In [1]: import numpy as np

In [2]: from numpy import linalg as LA

In [3]: np.set_printoptions(precision=2, suppress=True, linewidth=160)

In [4]: def tidy(a):
   ...:     return np.round(a, 2) + 0
   ...: 

In [5]: K = np.load("layer13.npy")

In [6]: print(K)
[[5. 0. 4.]
 [0. 5. 0.]
 [4. 0. 5.]]

In [7]: Q, evecs = LA.qr(K[:, :1])[0], LA.qr(K[:, 1:])[0]

In [8]: s = LA.svd(Q.T @ evecs, compute_uv=False)

In [9]: tidy(LA.norm(Q @ Q.T - evecs @ evecs.T, 2))
Out[9]: np.float64(1.0)

In [10]: tidy(s)
Out[10]: array([0.98])

In [11]: M2 = np.array([[0, 0, 2], [2, -1, 3], [1, 3, -2]])

In [12]: LA.matrix_rank(K @ M2)
Out[12]: np.int64(3)

In [13]: np.einsum("ik,kj->ji", K, M2)
Out[13]: 
array([[ 4., 10.,  5.],
       [12., -5., 15.],
       [ 2., 15., -2.]])

In [14]: np.vstack([K, M2.T]).shape
Out[14]: (6, 3)

In [15]: np.kron(np.eye(2, dtype=int), K)
Out[15]: 
array([[5., 0., 4., 0., 0., 0.],
       [0., 5., 0., 0., 0., 0.],
       [4., 0., 5., 0., 0., 0.],
       [0., 0., 0., 5., 0., 4.],
       [0., 0., 0., 0., 5., 0.],
       [0., 0., 0., 4., 0., 5.]])

In [16]: tidy(LA.det(2 * K)), tidy(LA.det(K))
Out[16]: (np.float64(360.0), np.float64(45.0))

In [17]: tidy(LA.eigvals(K).sum().real)
Out[17]: np.float64(15.0)

In [18]: M = np.array([[2.23, 3.45, 1.35, 0.93, -1.62],
    ...:     [1.12, 1.9, -0.28, 0.79, -0.75],
    ...:     [-2.66, -2.4, -1.3, -0.69, 1.04],
    ...:     [0.39, 2.05, 0.59, 0.49, -1.05],
    ...:     [2.92, 0.9, -3.08, 1.53, 0.4],
    ...:     [-0.58, 0.6, 0.46, -0.03, -0.44]])

In [19]: M2 = M / LA.norm(M, axis=1, keepdims=True)

In [20]: C2 = M2 @ M2.T

In [21]: tidy(LA.norm(M2, axis=1))
Out[21]: array([1., 1., 1., 1., 1., 1.])

In [22]: print((C2 - 2 * np.eye(6)).round(6).argmax(axis=1))
[3 0 5 0 1 3]

In [23]: tidy(C2[3])
Out[23]: array([ 0.94,  0.88, -0.83,  1.  ,  0.13,  0.67])

In [24]: tidy(C2)
Out[24]: 
array([[ 1.  ,  0.91, -0.97,  0.94,  0.29,  0.42],
       [ 0.91,  1.  , -0.86,  0.88,  0.59,  0.26],
       [-0.97, -0.86,  1.  , -0.83, -0.35, -0.22],
       [ 0.94,  0.88, -0.83,  1.  ,  0.13,  0.67],
       [ 0.29,  0.59, -0.35,  0.13,  1.  , -0.58],
       [ 0.42,  0.26, -0.22,  0.67, -0.58,  1.  ]])

In [25]: (np.abs(C2) > 0.9).astype(int)
Out[25]: 
array([[1, 1, 1, 1, 0, 0],
       [1, 1, 0, 0, 0, 0],
       [1, 0, 1, 0, 0, 0],
       [1, 0, 0, 1, 0, 0],
       [0, 0, 0, 0, 1, 0],
       [0, 0, 0, 0, 0, 1]])

In [26]: tidy(np.degrees(np.arccos(np.clip(C2[3, 5], -1, 1))))
Out[26]: np.float64(48.15)

In [27]: vec = np.array([0, 0, 2, 2, 1, 2])

In [28]: tidy(C2 @ np.eye(6)[0])
Out[28]: array([ 1.  ,  0.91, -0.97,  0.94,  0.29,  0.42])

In [29]: np.sign((C2 @ vec).round(6))
Out[29]: array([ 1.,  1., -1.,  1., -1.,  1.])

In [30]: tidy(np.einsum("ij,j->i", C2, vec))
Out[30]: array([ 1.07,  1.15, -0.45,  1.81, -0.6 ,  2.32])

In [31]: tidy(C2 @ vec)
Out[31]: array([ 1.07,  1.15, -0.45,  1.81, -0.6 ,  2.32])

In [32]: LA.norm(C2 @ vec) <= LA.norm(C2, 2) * LA.norm(vec) + 1e-9
Out[32]: np.True_

In [33]: C = np.array([[0.7, -1.1, 1.4, -0.1, 0.1, 0.2]])

In [34]: rng = np.random.default_rng(71)

In [35]: J = np.array([[1],
    ...:     [-2],
    ...:     [-2],
    ...:     [-2],
    ...:     [-1],
    ...:     [-2],
    ...:     [-1],
    ...:     [2],
    ...:     [2],
    ...:     [1],
    ...:     [-2],
    ...:     [0],
    ...:     [-2],
    ...:     [-2],
    ...:     [-1],
    ...:     [-1],
    ...:     [2],
    ...:     [0],
    ...:     [1]]) @ C + 0.1 * rng.normal(size=(19, 6))

In [36]: tidy(J)
Out[36]: 
array([[ 0.7 , -1.05,  1.39, -0.11,  0.15,  0.25],
       [-1.37,  2.06, -2.86,  0.17, -0.13, -0.4 ],
       [-1.44,  2.24, -2.77,  0.09, -0.15, -0.44],
       [-1.38,  2.25, -2.9 ,  0.32, -0.3 , -0.31],
       [-0.64,  1.08, -1.28,  0.04, -0.24, -0.2 ],
       [-1.49,  2.19, -2.77,  0.35, -0.22, -0.39],
       [-0.63,  1.18, -1.41,  0.19, -0.2 , -0.25],
       [ 1.33, -2.23,  2.86, -0.2 ,  0.3 ,  0.26],
       [ 1.34, -2.13,  2.79, -0.24,  0.01,  0.46],
       [ 0.59, -1.06,  1.3 , -0.15,  0.25,  0.1 ],
       [-1.49,  2.18, -2.98,  0.2 , -0.2 , -0.43],
       [-0.08, -0.01, -0.07, -0.04, -0.08,  0.06],
       [-1.44,  2.29, -2.89,  0.17, -0.27, -0.36],
       [-1.29,  2.27, -2.64,  0.25, -0.36, -0.38],
       [-0.6 ,  1.17, -1.39,  0.11, -0.09, -0.38],
       [-0.78,  1.15, -1.29,  0.02, -0.16, -0.16],
       [ 1.44, -2.22,  2.72, -0.13,  0.29,  0.26],
       [-0.15,  0.05,  0.01, -0.09, -0.03,  0.01],
       [ 0.8 , -1.05,  1.46, -0.04,  0.11,  0.2 ]])

In [37]: C = J[[1, 11]].astype(float)

In [38]: for _ in range(7):
    ...:     lab = LA.norm(J[:, None] - C, axis=-1).argmin(axis=1)
    ...:     C = np.array([J[lab == j].mean(axis=0) for j in range(2)])
    ...: 

In [39]: lab
Out[39]: array([1, 0, 0, 0, 0, 0, 0, 1, 1, 1, 0, 1, 0, 0, 0, 0, 1, 1, 1])

In [40]: print(np.abs(C[1] - C[0]).argmax())
2

In [41]: np.bincount(lab)
Out[41]: array([11,  8])

In [42]: cen = (J - J.mean(axis=0)) / J.std(axis=0)

In [43]: print(tidy(cen.std(axis=0)))
[1. 1. 1. 1. 1. 1.]

In [44]: np.argwhere(np.abs(cen) > 2)
Out[44]: array([], shape=(0, 2), dtype=int64)

In [45]: coef = LA.lstsq(np.delete(cen, 1, axis=1), cen[:, 1])[0]

In [46]: tidy(coef)
Out[46]: array([-0.19, -0.64,  0.  , -0.09, -0.1 ])

In [47]: print(np.abs(coef).argmax())
1

In [48]: lab = J[:, 3] > np.median(J[:, 3])

In [49]: u = J[lab].mean(axis=0) - J[~lab].mean(axis=0)

In [50]: tidy((((J - J.mean(axis=0)) @ u > 0) == lab).mean())
Out[50]: np.float64(0.89)

In [51]: lab.astype(int)
Out[51]: array([0, 1, 1, 1, 0, 1, 1, 0, 0, 0, 1, 0, 1, 1, 1, 0, 0, 0, 0])

In [52]: C2 = np.cov(J, rowvar=False)

In [53]: print(np.argwhere(np.triu(np.abs(np.corrcoef(J.T)) > 0.8, 1)))
[[0 1]
 [0 2]
 [0 3]
 [0 4]
 [0 5]
 [1 2]
 [1 3]
 [1 4]
 [1 5]
 [2 3]
 [2 4]
 [2 5]
 [3 4]
 [3 5]
 [4 5]]

In [54]: np.argsort(-J.std(axis=0).round(6), kind="stable")
Out[54]: array([2, 1, 0, 5, 4, 3])

In [55]: tidy(np.polyfit(J[:, 1], J[:, 0], 1))
Out[55]: array([-0.63,  0.  ])

In [56]: vec = np.array([3, 3, 0, 0, 3, 1])

In [57]: target = J @ vec

In [58]: tidy(LA.lstsq(J, target)[0])
Out[58]: array([3., 3., 0., 0., 3., 1.])

In [59]: print(tidy(target))
[-0.33  1.3   1.52  1.39  0.43  1.04  0.78 -1.55 -1.86 -0.55  1.04 -0.48  1.38  1.5   1.06  0.47 -1.23 -0.37 -0.2 ]

In [60]: print(tidy(LA.pinv(J) @ J))
[[1. 0. 0. 0. 0. 0.]
 [0. 1. 0. 0. 0. 0.]
 [0. 0. 1. 0. 0. 0.]
 [0. 0. 0. 1. 0. 0.]
 [0. 0. 0. 0. 1. 0.]
 [0. 0. 0. 0. 0. 1.]]

In [61]: target = target + 0.1 * rng.normal(size=19)

In [62]: tidy(target)
Out[62]: array([-0.34,  1.37,  1.46,  1.25,  0.53,  1.1 ,  1.01, -1.47, -1.89, -0.6 ,  1.22, -0.4 ,  1.23,  1.44,  1.05,  0.58, -1.29, -0.6 , -0.14])

In [63]: coef, *_ = LA.lstsq(J, target)

In [64]: [round(float(LA.norm(LA.solve(J.T @ J + lam * np.eye(6), J.T @ target))), 2) for lam in (0, 1, 10, 100)]
Out[64]: [4.69, 0.5, 0.33, 0.22]

In [65]: print(tidy(coef))
[ 2.89  2.59 -0.14  0.24  2.58  0.45]

In [66]: tidy(J.T @ (target - J @ coef))
Out[66]: array([0., 0., 0., 0., 0., 0.])

In [67]: W0 = np.array([[0.1, 0.2, -0.9, -0.4],
    ...:     [-1.2, 0.0, 1.1, -0.4],
    ...:     [0.1, -1.9, 0.2, -0.4],
    ...:     [0.1, 0.2, 1.5, -0.4],
    ...:     [0.3, 1.3, -0.1, -0.6]])

In [68]: Q, evecs = LA.qr(W0[:, :3])[0], LA.qr(W0[:, 3:])[0]

In [69]: s = LA.svd(Q.T @ evecs, compute_uv=False)

In [70]: print(tidy(s))
[0.35]

In [71]: tidy(np.degrees(np.arccos(s.clip(0, 1))))
Out[71]: array([69.31])

In [72]: (s > 0.9).sum()
Out[72]: np.int64(0)

In [73]: X = np.loadtxt("data.csv", delimiter=",")

In [74]: X
Out[74]: 
array([[-13.,  21.,  11.,  19.],
       [ 15., -21., -10., -16.],
       [-20.,   6.,  -5., -19.],
       [-14.,   0.,  -7., -21.],
       [-29.,  21.,   3.,  -5.],
       [  4.,   6.,   7.,  17.]])

In [75]: r = LA.matrix_rank(X)

In [76]: r
Out[76]: np.int64(2)

In [77]: null = LA.svd(X)[2][r:].T

In [78]: null.shape
Out[78]: (4, 2)

In [79]: [int(LA.matrix_rank(X[:i])) for i in range(1, len(X) + 1)]
Out[79]: [1, 2, 2, 2, 2, 2]

In [80]: tidy(X @ null)
Out[80]: 
array([[0., 0.],
       [0., 0.],
       [0., 0.],
       [0., 0.],
       [0., 0.],
       [0., 0.]])

In [81]: tidy(null @ null.T)
Out[81]: 
array([[ 0.34,  0.41,  0.01, -0.23],
       [ 0.41,  0.54, -0.17, -0.22],
       [ 0.01, -0.17,  0.86, -0.3 ],
       [-0.23, -0.22, -0.3 ,  0.25]])

In [82]: [int(LA.matrix_rank(X[:, :j + 1])) for j in range(4)]
Out[82]: [1, 2, 2, 2]

In [83]: left, s, VT = LA.svd(X)

In [84]: np.argmax(s[:-1] / (s[1:] + 1e-6)) + 1
Out[84]: np.int64(2)

In [85]: tidy(s)
Out[85]: array([55.36, 47.57,  0.  ,  0.  ])

In [86]: M2 = left[:, :2] @ np.diag(s[:2]) @ VT[:2]

In [87]: tidy(LA.norm(X - M2) / LA.norm(X))
Out[87]: np.float64(0.0)

In [88]: tidy(np.abs(X - M2).max())
Out[88]: np.float64(0.0)

In [89]: print(tidy(LA.norm(X - M2, 2)), tidy(s[2]))
0.0 0.0

In [90]: LA.matrix_rank(M2)
Out[90]: np.int64(2)

In [91]: tidy(M2)
Out[91]: 
array([[-13.,  21.,  11.,  19.],
       [ 15., -21., -10., -16.],
       [-20.,   6.,  -5., -19.],
       [-14.,   0.,  -7., -21.],
       [-29.,  21.,   3.,  -5.],
       [  4.,   6.,   7.,  17.]])

In [92]: LA.cond(X) > 100
Out[92]: np.True_

In [93]: print(tidy(LA.norm(X, 2) / LA.norm(X)))
0.76

In [94]: np.argsort(-LA.norm(X, axis=0).round(6), kind="stable")[:3]
Out[94]: array([0, 3, 1])

In [95]: LA.matrix_rank(X, rtol=0.1)
Out[95]: np.int64(2)

In [96]: left, s, VT = LA.svd(X)

In [97]: evecs = VT[:(s > 1e-8).sum()]

In [98]: vec = X[2] + -1 * X[0] + rng.integers(2) * np.eye(4)[1]

In [99]: vec
Out[99]: array([ -7., -15., -16., -38.])

In [100]: tidy(evecs.T @ evecs)
Out[100]: 
array([[ 0.66, -0.41, -0.01,  0.23],
       [-0.41,  0.46,  0.17,  0.22],
       [-0.01,  0.17,  0.14,  0.3 ],
       [ 0.23,  0.22,  0.3 ,  0.75]])

In [101]: print(tidy(LA.norm(vec - evecs.T @ evecs @ vec)))
0.0

In [102]: tidy(np.diag(evecs.T @ evecs))
Out[102]: array([0.66, 0.46, 0.14, 0.75])

In [103]: np.allclose(evecs.T @ evecs @ vec, vec)
Out[103]: True

In [104]: np.abs(np.diag(LA.qr(X)[1])) > 1e-9
Out[104]: array([ True,  True, False, False])

In [105]: print(tidy(X @ LA.pinv(X) @ X))
[[-13.  21.  11.  19.]
 [ 15. -21. -10. -16.]
 [-20.   6.  -5. -19.]
 [-14.   0.  -7. -21.]
 [-29.  21.   3.  -5.]
 [  4.   6.   7.  17.]]

In [106]: np.unique(X.round(6), axis=0).shape
Out[106]: (6, 4)

In [107]: LA.lstsq(X[:-1].T, X[-1])[2]
Out[107]: np.int32(2)

In [108]: try:
     ...:     LA.inv(X)
     ...: except LA.LinAlgError as e:
     ...:     print(repr(e))
     ...: 
LinAlgError('Last 2 dimensions of the array must be square')

In [109]: print(tidy(np.trace(LA.pinv(X) @ X)))
2.0

In [110]: C = np.array([[8, 8, 7], [1, 9, 9], [8, 0, 7]])

In [111]: m1 = (rng.random((10, 3)) < 0.25) @ C

In [112]: m1
Out[112]: 
array([[ 0,  0,  0],
       [ 0,  0,  0],
       [ 0,  0,  0],
       [ 1,  9,  9],
       [ 0,  0,  0],
       [ 0,  0,  0],
       [17, 17, 23],
       [ 0,  0,  0],
       [ 1,  9,  9],
       [ 9, 17, 16]])

In [113]: T = np.stack([X, -2 * X, X[::-1]])

In [114]: print(T.shape)
(3, 6, 4)

In [115]: tidy(LA.norm(T, axis=(1, 2)))
Out[115]: array([ 72.99, 145.99,  72.99])

In [116]: LA.matrix_rank(T)
Out[116]: array([2, 2, 2])

In [117]: cen = (m1 - m1.mean(axis=0)) / m1.std(axis=0)

In [118]: np.argwhere(np.abs(cen) > 2)
Out[118]: 
array([[6, 0],
       [6, 2]])

In [119]: coef = LA.lstsq(np.delete(cen, 1, axis=1), cen[:, 1])[0]

In [120]: np.abs(coef).argmax()
Out[120]: np.int64(1)

In [121]: tidy(1 - np.var(cen[:, 1] - np.delete(cen, 1, axis=1) @ coef))
Out[121]: np.float64(0.98)
